$ python3 -q
>>> import numpy as np
>>> np.set_printoptions(suppress=True, linewidth=140)
>>> X = np.load("block5.npy")
>>> X
array([[-0.6 , -1.51, -1.2 , -0.53, -0.53,  0.82,  1.17],
       [-0.58, -1.48, -1.31, -0.51, -0.41,  0.62,  1.19],
       [-0.62, -1.55, -1.21, -0.56, -0.57,  0.74,  1.24],
       [-1.2 , -3.05, -2.37, -1.03, -1.04,  1.4 ,  2.42],
       [ 0.02, -0.04,  0.04, -0.04,  0.03, -0.05,  0.06],
       [-0.01, -0.01, -0.01,  0.  ,  0.04, -0.06, -0.05],
       [-1.7 , -4.51, -3.65, -1.54, -1.58,  2.11,  3.62],
       [-0.64, -1.45, -1.12, -0.44, -0.54,  0.66,  1.16],
       [-0.6 , -1.47, -1.21, -0.48, -0.55,  0.78,  1.29],
       [-0.5 , -1.52, -1.15, -0.5 , -0.49,  0.67,  1.21]])
>>> Uu, s, Vh = np.linalg.svd(X)
>>> np.argmax(s[:-1] / (s[1:] + 1e-6)) + 1
np.int64(1)
>>> A2 = Uu[:, :1] @ np.diag(s[:1]) @ Vh[:1]
>>> np.linalg.matrix_rank(X, rtol=0.05)
np.int64(1)
>>> np.linalg.matrix_rank(A2)
np.int64(1)
>>> A2 = np.c_[X[:, :2] @ np.array([[0, -1], [0, -2]]), np.array([1, 0, 0, 0, 0, 1, 0, 2, 2, 1])]
>>> A2.round(2)
array([[ 0.  ,  3.62,  1.  ],
       [ 0.  ,  3.54,  0.  ],
       [ 0.  ,  3.72,  0.  ],
       [ 0.  ,  7.3 ,  0.  ],
       [ 0.  ,  0.06,  0.  ],
       [ 0.  ,  0.03,  1.  ],
       [ 0.  , 10.72,  0.  ],
       [ 0.  ,  3.54,  2.  ],
       [ 0.  ,  3.54,  2.  ],
       [ 0.  ,  3.54,  1.  ]])
>>> np.linalg.matrix_rank(A2)
np.int64(2)
>>> np.linalg.matrix_rank(np.c_[X, A2])
np.int64(8)
>>> np.round(np.linalg.norm(A2 - X @ np.linalg.lstsq(X, A2)[0], axis=0), 2) + 0
array([0. , 0. , 1.9])
>>> np.round(np.linalg.lstsq(X, A2[:, 0])[0], 2)
array([0., 0., 0., 0., 0., 0., 0.])
>>> hat = X @ np.linalg.solve(X.T @ X, X.T)
>>> np.round(np.diag(hat), 2)
array([0.87, 0.9 , 0.55, 0.51, 0.7 , 0.26, 0.87, 0.75, 0.82, 0.76])
>>> round(np.trace(hat), 2)
np.float64(7.0)
>>> np.round(hat @ X[:, 4], 2)
array([-0.53, -0.41, -0.57, -1.04,  0.03,  0.04, -1.58, -0.54, -0.55, -0.49])
>>> m1 = np.loadtxt("dump.csv", delimiter=",")
>>> m1
array([[-3.,  3., -3., -1., -3.,  2.],
       [-5.,  4., -3.,  4., -2.,  0.],
       [-2.,  4.,  0.,  4., -1.,  4.],
       [-1., -2., -4., -4.,  2.,  0.],
       [-4.,  5.,  2., -4., -2.,  3.],
       [ 1.,  5.,  5.,  2., -5.,  3.]])
>>> r0 = np.array([-2, -2])
>>> np.convolve(m1[4], r0)
array([  8.,  -2., -14.,   4.,  12.,  -2.,  -6.])
>>> np.cross(m1[4, :3], m1[0, :3])
array([-21., -18.,   3.])
>>> np.polyval(r0, m1[4])
array([  6., -12.,  -6.,   6.,   2.,  -8.])
>>> np.array([np.convolve(row, r0, "same") for row in m1])
array([[  6.,   0.,   0.,   8.,   8.,   2.],
       [ 10.,   2.,  -2.,  -2.,  -4.,   4.],
       [  4.,  -4.,  -8.,  -8.,  -6.,  -6.],
       [  2.,   6.,  12.,  16.,   4.,  -4.],
       [  8.,  -2., -14.,   4.,  12.,  -2.],
       [ -2., -12., -20., -14.,   6.,   4.]])
>>> Uu, s, Vh = np.linalg.svd(m1)
>>> s.round(2)
array([14.21,  9.36,  7.73,  3.2 ,  2.89,  0.19])
>>> A2 = Uu[:, :5] @ np.diag(s[:5]) @ Vh[:5]
>>> round(float(np.linalg.norm(m1 - A2) / np.linalg.norm(m1)), 2)
0.01
>>> np.linalg.matrix_rank(A2)
np.int64(5)
>>> np.linalg.cond(m1) > 100
np.False_
>>> np.unravel_index(np.abs(m1).argmax(), m1.shape)
(np.int64(1), np.int64(0))
>>> m1 - m1[0]
array([[ 0.,  0.,  0.,  0.,  0.,  0.],
       [-2.,  1.,  0.,  5.,  1., -2.],
       [ 1.,  1.,  3.,  5.,  2.,  2.],
       [ 2., -5., -1., -3.,  5., -2.],
       [-1.,  2.,  5., -3.,  1.,  1.],
       [ 4.,  2.,  8.,  3., -2.,  1.]])
>>> np.linalg.matrix_rank(m1)
np.int64(6)
>>> M = np.load("case18.npy")
>>> M.round(2) + 0
array([[ 0.09,  0.11, -0.09, -0.14, -0.09, -0.09, -0.09,  0.11, -0.06,  0.01],
       [ 0.11,  0.15, -0.11, -0.18, -0.11, -0.11, -0.11,  0.15, -0.08,  0.02],
       [-0.09, -0.11,  0.09,  0.14,  0.09,  0.09,  0.09, -0.11,  0.06, -0.01],
       [-0.14, -0.18,  0.14,  0.22,  0.14,  0.14,  0.14, -0.18,  0.1 , -0.02],
       [-0.09, -0.11,  0.09,  0.14,  0.09,  0.09,  0.09, -0.11,  0.06, -0.01],
       [-0.09, -0.11,  0.09,  0.14,  0.09,  0.09,  0.09, -0.11,  0.06, -0.01],
       [-0.09, -0.11,  0.09,  0.14,  0.09,  0.09,  0.09, -0.11,  0.06, -0.01],
       [ 0.11,  0.15, -0.11, -0.18, -0.11, -0.11, -0.11,  0.15, -0.08,  0.02],
       [-0.06, -0.08,  0.06,  0.1 ,  0.06,  0.06,  0.06, -0.08,  0.05, -0.01],
       [ 0.01,  0.02, -0.01, -0.02, -0.01, -0.01, -0.01,  0.02, -0.01,  0.  ]])
>>> np.argsort(-np.linalg.norm(M, axis=0).round(6), kind="stable")[:3]
array([3, 1, 7])
>>> x = np.array([0, 1, -1, 2, -1, 1, 0, 2, -1, -2])
>>> np.round(M @ M @ x, 2)
array([ 0.19,  0.24, -0.19, -0.3 , -0.19, -0.19, -0.19,  0.24, -0.14,  0.03])
>>> np.round(np.linalg.eigvalsh(2 * M - np.eye(10)), 2)
array([-1., -1., -1., -1., -1., -1., -1., -1., -1.,  1.])
>>> np.round(np.eye(10) - M, 2)
array([[ 0.91, -0.11,  0.09,  0.14,  0.09,  0.09,  0.09, -0.11,  0.06, -0.01],
       [-0.11,  0.85,  0.11,  0.18,  0.11,  0.11,  0.11, -0.15,  0.08, -0.02],
       [ 0.09,  0.11,  0.91, -0.14, -0.09, -0.09, -0.09,  0.11, -0.06,  0.01],
       [ 0.14,  0.18, -0.14,  0.78, -0.14, -0.14, -0.14,  0.18, -0.1 ,  0.02],
       [ 0.09,  0.11, -0.09, -0.14,  0.91, -0.09, -0.09,  0.11, -0.06,  0.01],
       [ 0.09,  0.11, -0.09, -0.14, -0.09,  0.91, -0.09,  0.11, -0.06,  0.01],
       [ 0.09,  0.11, -0.09, -0.14, -0.09, -0.09,  0.91,  0.11, -0.06,  0.01],
       [-0.11, -0.15,  0.11,  0.18,  0.11,  0.11,  0.11,  0.85,  0.08, -0.02],
       [ 0.06,  0.08, -0.06, -0.1 , -0.06, -0.06, -0.06,  0.08,  0.95,  0.01],
       [-0.01, -0.02,  0.01,  0.02,  0.01,  0.01,  0.01, -0.02,  0.01,  1.  ]])
>>> np.round(M @ x, 2)
array([ 0.19,  0.24, -0.19, -0.3 , -0.19, -0.19, -0.19,  0.24, -0.14,  0.03])
>>> round(float(np.trace(M)), 2)
1.0
>>> A2 = np.array([[-3, 0, 1],
...     [1, -2, -2],
...     [-3, -3, 0],
...     [-3, -1, -1],
...     [0, 0, 1],
...     [1, -3, 1],
...     [-2, 0, 3],
...     [-3, 1, 3],
...     [2, 2, -3],
...     [-3, 3, 2]])
>>> np.round(np.einsum("ik,kj->ji", M, A2), 2)
array([[ 0.11,  0.15, -0.11, -0.18, -0.11, -0.11, -0.11,  0.15, -0.08,  0.02],
       [ 0.47,  0.6 , -0.47, -0.73, -0.47, -0.47, -0.47,  0.6 , -0.33,  0.07],
       [ 0.11,  0.15, -0.11, -0.18, -0.11, -0.11, -0.11,  0.15, -0.08,  0.02]])
>>> np.vstack([M, A2.T]).shape
(13, 10)
>>> np.linalg.matrix_rank(M @ A2)
np.int64(1)
>>> np.linalg.matrix_rank(np.vstack([M, A2.T]))
np.int64(4)
>>> np.round(np.einsum("ik,kj->ij", M, A2), 2)
array([[ 0.11,  0.47,  0.11],
       [ 0.15,  0.6 ,  0.15],
       [-0.11, -0.47, -0.11],
       [-0.18, -0.73, -0.18],
       [-0.11, -0.47, -0.11],
       [-0.11, -0.47, -0.11],
       [-0.11, -0.47, -0.11],
       [ 0.15,  0.6 ,  0.15],
       [-0.08, -0.33, -0.08],
       [ 0.02,  0.07,  0.02]])
